% ipython --no-banner

In [1]: import numpy as np

In [2]: import numpy.linalg as la

In [3]: np.set_printoptions(precision=1, suppress=True, linewidth=100, floatmode="fixed")

In [4]: K = np.load("arr.npy")

In [5]: print(K.round(1) + 0)
[[ 1.0 -0.2  0.1  0.0]
 [-0.2  0.4  0.4 -0.1]
 [ 0.1  0.4  0.7  0.1]
 [ 0.0 -0.1  0.1  1.0]]

In [6]: print(np.argsort(-la.norm(K, axis=0).round(6), kind="stable")[:3])
[3 0 2]

In [7]: print([round(float(x), 1) for x in la.svd(K, compute_uv=False)[:3]])
[1.0, 1.0, 1.0]

In [8]: print(la.matrix_rank(K, rtol=0.1))
3

In [9]: Uu, sigma, Vt = la.svd(K)

In [10]: V = Vt[:(sigma > 1e-8).sum()]

In [11]: rng = np.random.default_rng(408555)

In [12]: x = K[0] + 2 * K[3] + rng.integers(2) * np.eye(4)[0]

In [13]: print(x)
[ 0.9 -0.4  0.3  1.9]

In [14]: print(np.round(la.norm(x - V.T @ V @ x), 1))
0.0

In [15]: print(np.round(V.T @ V, 1) + 0)
[[ 1.0 -0.2  0.1  0.0]
 [-0.2  0.4  0.4 -0.1]
 [ 0.1  0.4  0.7  0.1]
 [ 0.0 -0.1  0.1  1.0]]

In [16]: print(np.allclose(V.T @ V @ x, x))
True

In [17]: x = np.array([8, 0, 7, 5])

In [18]: print(la.eigvalsh(2 * K - np.eye(4)))
[-1.0  1.0  1.0  1.0]

In [19]: print(round(float((x - K @ x) @ (K @ x)), 1))
0.0

In [20]: print(round(np.trace(K), 1))
3.0

In [21]: print(np.round(np.eye(4) - K, 1) + 0)
[[ 0.0  0.2 -0.1  0.0]
 [ 0.2  0.6 -0.4  0.1]
 [-0.1 -0.4  0.3 -0.1]
 [ 0.0  0.1 -0.1  0.0]]

In [22]: m1 = np.load("layer15.npy")

In [23]: print(m1)
[[ 1.0  2.5  1.3 -0.4]
 [ 0.0  1.4 -2.6  0.2]
 [ 0.0  0.3  0.4  3.0]
 [-2.8  0.9  0.5 -0.2]]

In [24]: t3 = np.stack([K, -2 * K, K[::-1]])

In [25]: print(la.norm(t3, axis=(1, 2)))
[1.7 3.5 1.7]

In [26]: print(np.einsum("bij,cij->bc", t3, t3))
[[ 3.0 -6.0  0.8]
 [-6.0 12.0 -1.6]
 [ 0.8 -1.6  3.0]]

In [27]: print(t3.shape)
(3, 4, 4)

In [28]: print(la.matrix_rank(t3))
[3 3 3]

In [29]: J = np.load("sample5.npy")

In [30]: print(J.round(1) + 0)
[[ 0.0  0.5 -0.6 -2.6 -0.2 -0.5  1.2]
 [ 0.5  0.6 -0.6 -0.1 -1.5  2.4  0.0]
 [ 0.3 -0.7  1.5 -1.4 -0.4  0.2 -1.9]
 [ 2.0 -0.5  1.5  0.3 -0.5 -0.3  1.5]
 [ 0.6 -0.4  0.0 -0.4  2.5  1.4  0.2]
 [ 1.9 -0.7 -1.9  0.0 -0.1 -0.7 -1.0]
 [ 0.9  2.6  0.4  0.1  0.5 -0.4 -0.8]]

In [31]: x = np.array([3, -8, -4, -9, 8, -5, -5])

In [32]: target = J @ x

In [33]: print(target)
[ 16.4 -24.0  19.0  -9.4  20.9  26.5 -11.3]

In [34]: print(np.round(la.solve(J.T, J[5]), 1) + 0)
[0.0 0.0 0.0 0.0 0.0 1.0 0.0]

In [35]: print(la.solve(J, target + J[:, 3]))
[ 3.0 -8.0 -4.0 -8.0  8.0 -5.0 -5.0]

In [36]: print(la.solve(J, target))
[ 3.0 -8.0 -4.0 -9.0  8.0 -5.0 -5.0]
